$ ipython --no-banner

In [1]: import numpy as np

In [2]: np.set_printoptions(precision=2, suppress=True, linewidth=200)

In [3]: tidy = lambda a: np.round(a, 2) + 0

In [4]: X = np.loadtxt("m.csv", delimiter=",")

In [5]: print(X)
[[  1.81  -1.81   4.23  -7.99   8.89   8.42 -13.72]
 [  1.08  -4.48   3.4   -7.27   7.13  10.62 -16.19]
 [  1.84  -1.57   5.53  -8.27   8.6    7.85 -15.29]
 [ -3.09  -0.33   1.68  15.26   1.04   2.43 -16.31]
 [ -4.    -0.19  -0.27  17.15   0.92   2.56 -15.58]
 [ -3.04  -0.92  -1.88  16.05   0.87   1.78 -14.82]
 [ -1.25  -0.18   1.54  15.39   0.65   2.13 -15.67]
 [  2.25  -3.07   4.17  -8.64   8.52   7.87 -13.86]
 [ -3.24   0.61   0.21  13.82   0.92   1.59 -16.81]
 [  3.03  -3.65   2.93  -9.11   9.6    8.7  -12.06]
 [ -2.77   0.     1.85  13.96   0.32   2.86 -15.67]
 [  1.06  -3.34   3.67  -8.58  10.38   8.57 -14.4 ]
 [  2.67  -2.2    3.29  -8.33   7.01   8.42 -13.99]
 [ -3.15  -0.3    0.48  16.03   0.41   2.48 -17.39]
 [ -2.33  -0.94   2.86  16.79   1.44   2.45 -15.89]
 [ -2.64   2.88   1.58  16.71  -0.28   2.7  -13.06]
 [  0.36  -3.07   2.72  -8.63   7.69   8.32 -14.41]
 [ -0.49  -1.29   1.59  14.03   1.87   1.99 -14.3 ]
 [  0.26  -3.1    4.15  -8.51   9.58   8.4  -13.03]
 [ -1.19   0.15   2.87  15.97   1.84   2.23 -16.29]
 [  1.36  -2.26   3.62  -8.     8.85   8.3  -15.04]
 [ -1.07  -0.76  -0.44  16.3    1.91   2.83 -17.53]
 [  1.02  -2.95   2.94  -6.79   8.51   7.26 -14.11]
 [ -2.51  -1.     0.59  15.79   0.84   2.09 -15.71]
 [ -3.14   1.94   1.96  17.32   1.42   1.18 -16.33]
 [ -3.58   0.53   0.93  16.29   0.01   1.32 -14.07]
 [  3.1   -3.11   2.74  -8.45  10.59   8.42 -15.14]
 [ -2.19  -1.4    3.39  16.05   0.82   2.17 -15.96]
 [  2.72  -3.28   3.44  -7.8    8.48   8.98 -14.21]
 [  1.26  -1.82   2.93  -8.21   9.76   6.7  -14.09]]

In [6]: Ac = X - X.mean(axis=0)

In [7]: Uu, s, vt = np.linalg.svd(Ac, full_matrices=False)

In [8]: print(tidy((s ** 2).sum() ** 2 / (s ** 4).sum()))
1.06

In [9]: print(np.searchsorted(np.cumsum(s ** 2) / (s ** 2).sum(), 0.9) + 1)
1

In [10]: print(tidy(s))
[72.94  6.53  6.13  5.23  4.79  3.97  2.98]

In [11]: print((np.sign(Uu[:, 0]) == np.sign(Uu[0, 0])).astype(int))
[1 1 1 0 0 0 0 1 0 1 0 1 1 0 0 0 1 0 1 0 1 0 1 0 0 0 1 0 1 1]

In [12]: print(tidy(vt[0] * np.sign(vt[0, np.abs(vt[0]).argmax()])))
[-0.16  0.11 -0.09  0.9  -0.3  -0.23 -0.05]

In [13]: gram = np.cov(X, rowvar=False)

In [14]: print(np.argwhere(np.triu(np.abs(np.corrcoef(X.T)) > 0.8, 1)))
[[0 3]
 [0 4]
 [0 5]
 [1 3]
 [1 4]
 [1 5]
 [3 4]
 [3 5]
 [4 5]]

In [15]: print(tidy(np.median(X, axis=0)))
[ -0.78  -1.34   2.8   13.89   1.89   2.84 -15.09]

In [16]: print(tidy(np.polyfit(X[:, 6], X[:, 5], 1)))
[ 1.25 23.78]

In [17]: print(tidy(np.corrcoef(X[:, 6], X[:, 5])[0, 1]))
0.51

In [18]: print(tidy(np.corrcoef(X.T)))
[[ 1.   -0.79  0.72 -0.92  0.92  0.9   0.53]
 [-0.79  1.   -0.53  0.82 -0.82 -0.85 -0.35]
 [ 0.72 -0.53  1.   -0.73  0.72  0.72  0.41]
 [-0.92  0.82 -0.73  1.   -0.98 -0.97 -0.57]
 [ 0.92 -0.82  0.72 -0.98  1.    0.94  0.54]
 [ 0.9  -0.85  0.72 -0.97  0.94  1.    0.51]
 [ 0.53 -0.35  0.41 -0.57  0.54  0.51  1.  ]]
